$ python3 -q
>>> import numpy as np
>>> np.set_printoptions(precision=3, suppress=True, linewidth=120)
>>> W0 = -2 * np.eye(5) + np.eye(5, k=1)
>>> print(W0)
[[-2.  1.  0.  0.  0.]
 [ 0. -2.  1.  0.  0.]
 [ 0.  0. -2.  1.  0.]
 [ 0.  0.  0. -2.  1.]
 [ 0.  0.  0.  0. -2.]]
>>> print(round(np.linalg.eigvals(W0).sum().real, 3))
-10.0
>>> print(round(float(np.linalg.det(2 * W0)), 3), np.round(np.linalg.det(W0), 3))
-1024.0 -32.0
>>> print(np.round(np.linalg.det(W0[::-1]), 3))
-32.0
>>> print(np.kron(np.eye(2, dtype=int), W0))
[[-2.  1.  0.  0.  0. -0.  0.  0.  0.  0.]
 [ 0. -2.  1.  0.  0.  0. -0.  0.  0.  0.]
 [ 0.  0. -2.  1.  0.  0.  0. -0.  0.  0.]
 [ 0.  0.  0. -2.  1.  0.  0.  0. -0.  0.]
 [ 0.  0.  0.  0. -2.  0.  0.  0.  0. -0.]
 [-0.  0.  0.  0.  0. -2.  1.  0.  0.  0.]
 [ 0. -0.  0.  0.  0.  0. -2.  1.  0.  0.]
 [ 0.  0. -0.  0.  0.  0.  0. -2.  1.  0.]
 [ 0.  0.  0. -0.  0.  0.  0.  0. -2.  1.]
 [ 0.  0.  0.  0. -0.  0.  0.  0.  0. -2.]]
>>> print(np.einsum("ii->", W0))
-10.0
>>> G = W0.T @ W0
>>> print(np.linalg.matrix_rank(G))
5
>>> print(np.diag(G))
[4. 5. 5. 5. 5.]
>>> print(G)
[[ 4. -2.  0.  0.  0.]
 [-2.  5. -2.  0.  0.]
 [ 0. -2.  5. -2.  0.]
 [ 0.  0. -2.  5. -2.]
 [ 0.  0.  0. -2.  5.]]
>>> print((W0 @ W0.T).shape)
(5, 5)
>>> print(np.linalg.svd(W0, compute_uv=False) ** 2)
[8.402 6.795 4.681 2.707 1.416]
>>> J = np.load("m.npy")
>>> print(J)
[[0. 0. 3.]
 [0. 0. 0.]
 [3. 0. 0.]]
>>> Y = np.array([[5, 1], [-6, 9]])
>>> W2 = np.kron(Y, J)
>>> print(round(np.linalg.norm(W2, 2), 3), round(float(np.linalg.norm(Y, 2) * np.linalg.norm(J, 2)), 3))
33.083 33.083
>>> print(J @ J.T)
[[9. 0. 0.]
 [0. 0. 0.]
 [0. 0. 9.]]
>>> print(np.linalg.pinv(J))
[[0.    0.    0.333]
 [0.    0.    0.   ]
 [0.333 0.    0.   ]]
>>> print(J[:, 1] @ J[:, 2])
0.0
